% ipython --no-banner

In [1]: import numpy as np

In [2]: from numpy import linalg as LA

In [3]: np.set_printoptions(precision=4, suppress=True, linewidth=120, floatmode="fixed")

In [4]: rd = lambda a: np.round(a, 4) + 0

In [5]: K = np.minimum.outer(np.arange(1, 8), np.arange(1, 8)) * -2

In [6]: print(K)
[[ -2  -2  -2  -2  -2  -2  -2]
 [ -2  -4  -4  -4  -4  -4  -4]
 [ -2  -4  -6  -6  -6  -6  -6]
 [ -2  -4  -6  -8  -8  -8  -8]
 [ -2  -4  -6  -8 -10 -10 -10]
 [ -2  -4  -6  -8 -10 -12 -12]
 [ -2  -4  -6  -8 -10 -12 -14]]

In [7]: # symmetric

In [8]: w, evecs = LA.eigh(K)

In [9]: vec = np.array([2, 3, 2, 1, 2, 2, 1])

In [10]: print(rd(vec @ K @ vec / (vec @ vec)), rd(w[0]), rd(w[-1]))
-31.4815 -45.7616 -0.5226

In [11]: print(np.all(LA.eigvalsh(K) > 0))
False

In [12]: print([round(float(LA.det(K[:i, :i])), 2) + 0 for i in range(1, 8)])
[-2.0, 4.0, -8.0, 16.0, -32.0, 64.0, -128.0]

In [13]: B = K / np.sqrt((K ** 2).mean(axis=1, keepdims=True))

In [14]: print(rd(K - K.mean(axis=1, keepdims=True)))
[[ 0.0000  0.0000  0.0000  0.0000  0.0000  0.0000  0.0000]
 [ 1.7143 -0.2857 -0.2857 -0.2857 -0.2857 -0.2857 -0.2857]
 [ 3.1429  1.1429 -0.8571 -0.8571 -0.8571 -0.8571 -0.8571]
 [ 4.2857  2.2857  0.2857 -1.7143 -1.7143 -1.7143 -1.7143]
 [ 5.1429  3.1429  1.1429 -0.8571 -2.8571 -2.8571 -2.8571]
 [ 5.7143  3.7143  1.7143 -0.2857 -2.2857 -4.2857 -4.2857]
 [ 6.0000  4.0000  2.0000  0.0000 -2.0000 -4.0000 -6.0000]]

In [15]: print(rd(LA.norm(B, axis=1)))
[2.6458 2.6458 2.6458 2.6458 2.6458 2.6458 2.6458]

In [16]: w, evecs = LA.eigh(K)

In [17]: print(w.sum(), np.trace(K))
-56.0 -56

In [18]: print(rd(LA.eigvalsh(K @ K)))
[   0.2731    0.3589    0.5836    1.2471    4.0000   27.4164 2094.1209]

In [19]: print(rd(evecs.T @ K @ evecs))
[[-45.7616   0.0000   0.0000   0.0000   0.0000   0.0000   0.0000]
 [  0.0000  -5.2361   0.0000   0.0000   0.0000   0.0000   0.0000]
 [  0.0000   0.0000  -2.0000   0.0000   0.0000   0.0000   0.0000]
 [  0.0000   0.0000   0.0000  -1.1167   0.0000   0.0000   0.0000]
 [  0.0000   0.0000   0.0000   0.0000  -0.7639   0.0000   0.0000]
 [  0.0000   0.0000   0.0000   0.0000   0.0000  -0.5991   0.0000]
 [  0.0000   0.0000   0.0000   0.0000   0.0000   0.0000  -0.5226]]

In [20]: theta = np.radians(36)

In [21]: R = np.eye(7)

In [22]: R[2, 2] = R[6, 6] = np.cos(theta)

In [23]: R[2, 6], R[6, 2] = -np.sin(theta), np.sin(theta)

In [24]: print(rd(R))
[[ 1.0000  0.0000  0.0000  0.0000  0.0000  0.0000  0.0000]
 [ 0.0000  1.0000  0.0000  0.0000  0.0000  0.0000  0.0000]
 [ 0.0000  0.0000  0.8090  0.0000  0.0000  0.0000 -0.5878]
 [ 0.0000  0.0000  0.0000  1.0000  0.0000  0.0000  0.0000]
 [ 0.0000  0.0000  0.0000  0.0000  1.0000  0.0000  0.0000]
 [ 0.0000  0.0000  0.0000  0.0000  0.0000  1.0000  0.0000]
 [ 0.0000  0.0000  0.5878  0.0000  0.0000  0.0000  0.8090]]

In [25]: B = K @ R.T

In [26]: print(rd(np.abs(B - K).max(axis=0)))
[0.0000 0.0000 9.3749 0.0000 0.0000 0.0000 2.3808]

In [27]: mat = np.loadtxt("a.csv", delimiter=",")

In [28]: print(mat)
[[-1.0000  0.0000  0.0000  0.0000  0.0000  0.0000  0.0000  0.0000  0.0000]
 [-2.0000  3.0000  0.0000  0.0000  0.0000  0.0000  0.0000  0.0000  0.0000]
 [ 0.0000  1.0000 -2.0000  0.0000  0.0000  0.0000  0.0000  0.0000  0.0000]
 [-2.0000  1.0000  1.0000  2.0000  0.0000  0.0000  0.0000  0.0000  0.0000]
 [ 1.0000 -3.0000 -1.0000  3.0000  2.0000  0.0000  0.0000  0.0000  0.0000]
 [ 1.0000  0.0000  3.0000  2.0000  3.0000 -3.0000  0.0000  0.0000  0.0000]
 [ 1.0000  1.0000  1.0000  1.0000  0.0000  3.0000  3.0000  0.0000  0.0000]
 [ 3.0000  2.0000  0.0000  0.0000  0.0000 -2.0000  1.0000  0.0000  0.0000]
 [-2.0000 -2.0000 -1.0000 -3.0000 -3.0000  1.0000  1.0000 -3.0000  3.0000]]

In [29]: r = LA.matrix_rank(mat)

In [30]: print(r)
8

In [31]: null = LA.svd(mat)[2][r:].T

In [32]: print(LA.matrix_rank(mat.T @ mat), LA.matrix_rank(mat @ mat.T))
8 8

In [33]: print([int(LA.matrix_rank(mat[:i])) for i in range(1, len(mat) + 1)])
[1, 2, 3, 4, 5, 6, 7, 7, 8]

In [34]: print([int(LA.matrix_rank(mat[:, :j + 1])) for j in range(9)])
[1, 2, 3, 4, 5, 6, 7, 8, 8]
